% ipython --no-banner

In [1]: import numpy as np

In [2]: np.set_printoptions(precision=1, suppress=True, linewidth=100, floatmode="fixed")

In [3]: J = np.load("run16.npy")

In [4]: print(J)
[[ 1  4 -3]
 [ 3  3  5]
 [ 3  3  5]]

In [5]: print(J @ np.linalg.pinv(J) @ J)
[[ 1.0  4.0 -3.0]
 [ 3.0  3.0  5.0]
 [ 3.0  3.0  5.0]]

In [6]: print(np.abs(np.diag(np.linalg.qr(J)[1])) > 1e-9)
[ True  True False]

In [7]: print(np.linalg.lstsq(J[:-1].T, J[-1])[2])
2

In [8]: P = np.triu(np.array([[3, 3, 1], [1, 1, 0], [2, 0, 0]]), 1) + np.eye(3)

In [9]: A2 = P @ J @ np.linalg.inv(P)

In [10]: print(A2)
[[ 13.0 -23.0   4.0]
 [  3.0  -6.0   2.0]
 [  3.0  -6.0   2.0]]

In [11]: print(P @ J - J @ P)
[[12.0  9.0 19.0]
 [ 0.0 -9.0 -3.0]
 [ 0.0 -9.0 -3.0]]

In [12]: print(np.round(np.poly(A2), 1) + 0)
[ 1.0 -9.0  5.0  0.0]

In [13]: left, sig, Vt = np.linalg.svd(J)

In [14]: print(np.argmax(sig[:-1] / (sig[1:] + 1e-6)) + 1)
2

In [15]: A2 = left[:, :2] @ np.diag(sig[:2]) @ Vt[:2]

In [16]: print(np.round(np.linalg.norm(J - A2, 2), 1), round(float(sig[2]), 1))
0.0 0.0

In [17]: print(np.round(np.poly(J), 1) + 0)
[ 1.0 -9.0  5.0  0.0]

In [18]: print(np.kron(np.eye(2, dtype=int), J))
[[ 1  4 -3  0  0  0]
 [ 3  3  5  0  0  0]
 [ 3  3  5  0  0  0]
 [ 0  0  0  1  4 -3]
 [ 0  0  0  3  3  5]
 [ 0  0  0  3  3  5]]

In [19]: print(round(np.linalg.det(J[::-1]), 1))
0.0

In [20]: rank = np.linalg.matrix_rank(J)

In [21]: print(rank)
2

In [22]: N = np.linalg.svd(J)[2][rank:].T

In [23]: print([int(np.linalg.matrix_rank(J[:i])) for i in range(1, len(J) + 1)])
[1, 2, 2]

In [24]: print(np.linalg.matrix_rank(J.T @ J), np.linalg.matrix_rank(J @ J.T))
2 2

In [25]: print(N[:, 0] / N[np.abs(N[:, 0]).round(6).argmax(), 0])
[ 1.0 -0.5 -0.3]

In [26]: print([int(np.linalg.matrix_rank(J[:, :j + 1])) for j in range(3)])
[1, 2, 2]

In [27]: print(np.round(J @ N, 1) + 0)
[[0.0]
 [0.0]
 [0.0]]

In [28]: print(np.allclose(J @ N, 0))
True

In [29]: r0 = np.array([2, 3, 3, 1, 1, 3, 2])

In [30]: F = r0[np.abs(np.subtract.outer(np.arange(7), np.arange(7)))]

In [31]: print(F)
[[2 3 3 1 1 3 2]
 [3 2 3 3 1 1 3]
 [3 3 2 3 3 1 1]
 [1 3 3 2 3 3 1]
 [1 1 3 3 2 3 3]
 [3 1 1 3 3 2 3]
 [2 3 1 1 3 3 2]]

In [32]: A2 = np.linalg.inv(F)

In [33]: print(A2)
[[ 0.6 -0.1 -0.3  0.4 -0.8  0.9 -0.7]
 [-0.1 -0.2  1.0 -1.2  1.0 -1.2  0.9]
 [-0.3  1.0 -1.5  2.0 -1.5  1.0 -0.8]
 [ 0.4 -1.2  2.0 -2.2  2.0 -1.2  0.4]
 [-0.8  1.0 -1.5  2.0 -1.5  1.0 -0.2]
 [ 0.9 -1.2  1.0 -1.2  1.0 -0.2 -0.1]
 [-0.7  0.9 -0.7  0.4 -0.2 -0.1  0.6]]

In [34]: print(np.allclose(A2, F.T))
False

In [35]: print(round(float(np.linalg.cond(F)), 1))
110.7

In [36]: print(np.round(F @ A2, 1) + 0)
[[1.0 0.0 0.0 0.0 0.0 0.0 0.0]
 [0.0 1.0 0.0 0.0 0.0 0.0 0.0]
 [0.0 0.0 1.0 0.0 0.0 0.0 0.0]
 [0.0 0.0 0.0 1.0 0.0 0.0 0.0]
 [0.0 0.0 0.0 0.0 1.0 0.0 0.0]
 [0.0 0.0 0.0 0.0 0.0 1.0 0.0]
 [0.0 0.0 0.0 0.0 0.0 0.0 1.0]]

In [37]: print(round(float(np.linalg.det(F) * np.linalg.det(A2)), 1))
1.0

In [38]: arr = np.load("data.npy")

In [39]: print(arr)
[[ 0.5  0.5 -0.2]
 [ 0.5  0.5 -0.2]
 [-0.2 -0.2  0.1]]

In [40]: # columns 0 and 1 are equal

In [41]: left, sig, Vt = np.linalg.svd(arr)

In [42]: print(sig.round(1) + 0)
[1.0 0.0 0.0]

In [43]: print(np.argmax(sig[:-1] / (sig[1:] + 1e-6)) + 1)
1

In [44]: A2 = left[:, :1] @ np.diag(sig[:1]) @ Vt[:1]

In [45]: print(A2)
[[ 0.5  0.5 -0.2]
 [ 0.5  0.5 -0.2]
 [-0.2 -0.2  0.1]]

In [46]: print(round(float(np.linalg.norm(arr - A2, 2)), 1), round(float(sig[1]), 1))
0.0 0.0

In [47]: evals, evecs = np.linalg.eigh(A2)

In [48]: x0 = np.array([1, -2, 1])

In [49]: print(np.round(x0 @ A2 @ x0 / (x0 @ x0), 1), round(float(evals[0]), 1), round(evals[-1], 1))
0.2 -0.0 1.0

In [50]: print((np.sign(evecs[:, -1].round(6)) == np.sign(evecs[0, -1].round(6))).astype(int))
[1 1 0]

In [51]: print(np.round(np.linalg.eigvalsh(A2[1:, 1:]), 1) + 0)
[0.0 0.5]

In [52]: print(round(x0 @ A2 @ x0, 1))
0.9

In [53]: print(np.argsort(-np.linalg.norm(arr, axis=0).round(6), kind="stable")[:3])
[0 1 2]

In [54]: print(np.linalg.matrix_rank(arr, rtol=0.1))
1

In [55]: x0 = np.array([0, 0, 0])

In [56]: print(np.linalg.eigvalsh(2 * arr - np.eye(3)))
[-1.0 -1.0  1.0]

In [57]: print(np.trace(arr))
1.0

In [58]: K = np.loadtxt("mat.csv", delimiter=",")

In [59]: print(K)
[[ 9.0 -3.0  0.0  0.0  0.0  0.0  0.0  0.0]
 [-3.0  7.0 -3.0  0.0  0.0  0.0  0.0  0.0]
 [ 0.0 -3.0  8.0 -3.0  0.0  0.0  0.0  0.0]
 [ 0.0  0.0 -3.0  5.0 -3.0  0.0  0.0  0.0]
 [ 0.0  0.0  0.0 -3.0  4.0 -3.0  0.0  0.0]
 [ 0.0  0.0  0.0  0.0 -3.0  9.0 -3.0  0.0]
 [ 0.0  0.0  0.0  0.0  0.0 -3.0  7.0 -3.0]
 [ 0.0  0.0  0.0  0.0  0.0  0.0 -3.0  6.0]]

In [60]: # symmetric

In [61]: r0, v = K[2], K[4]

In [62]: print(r0 @ r0)
82.0

In [63]: pr = (r0 @ v) / (r0 @ r0) * r0

In [64]: print(round(np.linalg.norm(r0 + v) ** 2 + np.linalg.norm(r0 - v) ** 2, 1))
232.0

In [65]: print(np.linalg.matrix_rank(np.outer(r0, v)))
1

In [66]: x0 = np.ones(8)

In [67]: for _ in range(5):
    ...:     x0 = K @ x0
    ...:     x0 /= np.linalg.norm(x0)
    ...:     print(round(x0 @ K @ x0, 1))
    ...: 
7.4
11.1
12.0
12.1
12.2

In [68]: print(round(np.linalg.eigvalsh(K)[-1], 1))
12.7

In [69]: print(x0.round(1) + 0)
[ 0.6 -0.5  0.3  0.0 -0.2  0.4 -0.3  0.2]

In [70]: low = np.linalg.cholesky(K)

In [71]: print(low @ low.T)
[[ 9.0 -3.0  0.0  0.0  0.0  0.0  0.0  0.0]
 [-3.0  7.0 -3.0  0.0  0.0  0.0  0.0  0.0]
 [ 0.0 -3.0  8.0 -3.0  0.0  0.0  0.0  0.0]
 [ 0.0  0.0 -3.0  5.0 -3.0  0.0  0.0  0.0]
 [ 0.0  0.0  0.0 -3.0  4.0 -3.0  0.0  0.0]
 [ 0.0  0.0  0.0  0.0 -3.0  9.0 -3.0  0.0]
 [ 0.0  0.0  0.0  0.0  0.0 -3.0  7.0 -3.0]
 [ 0.0  0.0  0.0  0.0  0.0  0.0 -3.0  6.0]]

In [72]: evals, evecs = np.linalg.eigh(K)

In [73]: x0 = np.array([1, 7, 1, -5, 8, -4, 1, -4])

In [74]: print(np.round(evecs * np.maximum(evals, 0) @ evecs.T, 1) + 0)
[[ 9.0 -3.0  0.0  0.0  0.0  0.0  0.0  0.0]
 [-3.0  7.0 -3.0  0.0  0.0  0.0  0.0  0.0]
 [ 0.0 -3.0  8.0 -3.0  0.0  0.0  0.0  0.0]
 [ 0.0  0.0 -3.0  5.0 -3.0  0.0  0.0  0.0]
 [ 0.0  0.0  0.0 -3.0  4.0 -3.0  0.0  0.0]
 [ 0.0  0.0  0.0  0.0 -3.0  9.0 -3.0  0.0]
 [ 0.0  0.0  0.0  0.0  0.0 -3.0  7.0 -3.0]
 [ 0.0  0.0  0.0  0.0  0.0  0.0 -3.0  6.0]]

In [75]: print(x0 @ K @ x0)
1414.0

In [76]: print(round(float(x0 @ K @ x0 / (x0 @ x0)), 1), round(float(evals[0]), 1), np.round(evals[-1], 1))
8.2 0.1 12.7
